% python3 -q
>>> import numpy as np
>>> np.set_printoptions(suppress=True, linewidth=140)
>>> X = np.load("block5.npy")
>>> X
array([[2, 2, 0, 3, 0, 0, 3, 1, 2],
       [2, 2, 2, 0, 3, 0, 0, 3, 1],
       [0, 2, 2, 2, 0, 3, 0, 0, 3],
       [3, 0, 2, 2, 2, 0, 3, 0, 0],
       [0, 3, 0, 2, 2, 2, 0, 3, 0],
       [0, 0, 3, 0, 2, 2, 2, 0, 3],
       [3, 0, 0, 3, 0, 2, 2, 2, 0],
       [1, 3, 0, 0, 3, 0, 2, 2, 2],
       [2, 1, 3, 0, 0, 3, 0, 2, 2]])
>>> B = X / np.sqrt((X ** 2).mean(axis=1, keepdims=True))
>>> B[7].round(2)
array([0.54, 1.62, 0.  , 0.  , 1.62, 0.  , 1.08, 1.08, 1.08])
>>> np.round(X - X.mean(axis=1, keepdims=True), 2)
array([[ 0.56,  0.56, -1.44,  1.56, -1.44, -1.44,  1.56, -0.44,  0.56],
       [ 0.56,  0.56,  0.56, -1.44,  1.56, -1.44, -1.44,  1.56, -0.44],
       [-1.33,  0.67,  0.67,  0.67, -1.33,  1.67, -1.33, -1.33,  1.67],
       [ 1.67, -1.33,  0.67,  0.67,  0.67, -1.33,  1.67, -1.33, -1.33],
       [-1.33,  1.67, -1.33,  0.67,  0.67,  0.67, -1.33,  1.67, -1.33],
       [-1.33, -1.33,  1.67, -1.33,  0.67,  0.67,  0.67, -1.33,  1.67],
       [ 1.67, -1.33, -1.33,  1.67, -1.33,  0.67,  0.67,  0.67, -1.33],
       [-0.44,  1.56, -1.44, -1.44,  1.56, -1.44,  0.56,  0.56,  0.56],
       [ 0.56, -0.44,  1.56, -1.44, -1.44,  1.56, -1.44,  0.56,  0.56]])
>>> print(np.linalg.matrix_rank(X - X.mean(axis=1, keepdims=True)))
8
>>> ev, vecs = np.linalg.eigh(X)
>>> x = np.array([1, 5, 1, 4, 0, 5, 0, 3, 3])
>>> print(np.round(np.linalg.eigvalsh(X[1:, 1:]), 2))
[-4.82 -2.81 -0.78  0.94  1.9   4.67  5.7  11.2 ]
>>> ev, vecs = np.linalg.eigh(X)
>>> np.round(vecs.T @ vecs, 2) + 0
array([[1., 0., 0., 0., 0., 0., 0., 0., 0.],
       [0., 1., 0., 0., 0., 0., 0., 0., 0.],
       [0., 0., 1., 0., 0., 0., 0., 0., 0.],
       [0., 0., 0., 1., 0., 0., 0., 0., 0.],
       [0., 0., 0., 0., 1., 0., 0., 0., 0.],
       [0., 0., 0., 0., 0., 1., 0., 0., 0.],
       [0., 0., 0., 0., 0., 0., 1., 0., 0.],
       [0., 0., 0., 0., 0., 0., 0., 1., 0.],
       [0., 0., 0., 0., 0., 0., 0., 0., 1.]])
>>> np.round(np.linalg.eigvalsh(X @ X), 2)
array([  0.45,   0.75,   3.4 ,   5.95,  16.22,  23.58,  31.52,  36.63, 155.51])
>>> np.round(np.linalg.svd(X, compute_uv=False), 2)
array([12.47,  6.05,  5.61,  4.86,  4.03,  2.44,  1.84,  0.87,  0.67])
>>> (ev > 1e-8).sum(), (ev < -1e-8).sum()
(np.int64(5), np.int64(4))
>>> print(np.round(vecs @ np.diag(ev) @ vecs.T, 2) + 0)
[[2. 2. 0. 3. 0. 0. 3. 1. 2.]
 [2. 2. 2. 0. 3. 0. 0. 3. 1.]
 [0. 2. 2. 2. 0. 3. 0. 0. 3.]
 [3. 0. 2. 2. 2. 0. 3. 0. 0.]
 [0. 3. 0. 2. 2. 2. 0. 3. 0.]
 [0. 0. 3. 0. 2. 2. 2. 0. 3.]
 [3. 0. 0. 3. 0. 2. 2. 2. 0.]
 [1. 3. 0. 0. 3. 0. 2. 2. 2.]
 [2. 1. 3. 0. 0. 3. 0. 2. 2.]]
>>> np.round(vecs.T @ X @ vecs, 2) + 0
array([[-4.86,  0.  ,  0.  ,  0.  ,  0.  ,  0.  ,  0.  ,  0.  ,  0.  ],
       [ 0.  , -4.03,  0.  ,  0.  ,  0.  ,  0.  ,  0.  ,  0.  ,  0.  ],
       [ 0.  ,  0.  , -0.87,  0.  ,  0.  ,  0.  ,  0.  ,  0.  ,  0.  ],
       [ 0.  ,  0.  ,  0.  , -0.67,  0.  ,  0.  ,  0.  ,  0.  ,  0.  ],
       [ 0.  ,  0.  ,  0.  ,  0.  ,  1.84,  0.  ,  0.  ,  0.  ,  0.  ],
       [ 0.  ,  0.  ,  0.  ,  0.  ,  0.  ,  2.44,  0.  ,  0.  ,  0.  ],
       [ 0.  ,  0.  ,  0.  ,  0.  ,  0.  ,  0.  ,  5.61,  0.  ,  0.  ],
       [ 0.  ,  0.  ,  0.  ,  0.  ,  0.  ,  0.  ,  0.  ,  6.05,  0.  ],
       [ 0.  ,  0.  ,  0.  ,  0.  ,  0.  ,  0.  ,  0.  ,  0.  , 12.47]])
>>> np.round(np.abs(vecs[:, -1]), 2)
array([0.35, 0.36, 0.32, 0.31, 0.32, 0.31, 0.32, 0.36, 0.35])
>>> print(np.unique(ev.round(6) + 0, return_counts=True)[1])
[1 1 1 1 1 1 1 1 1]
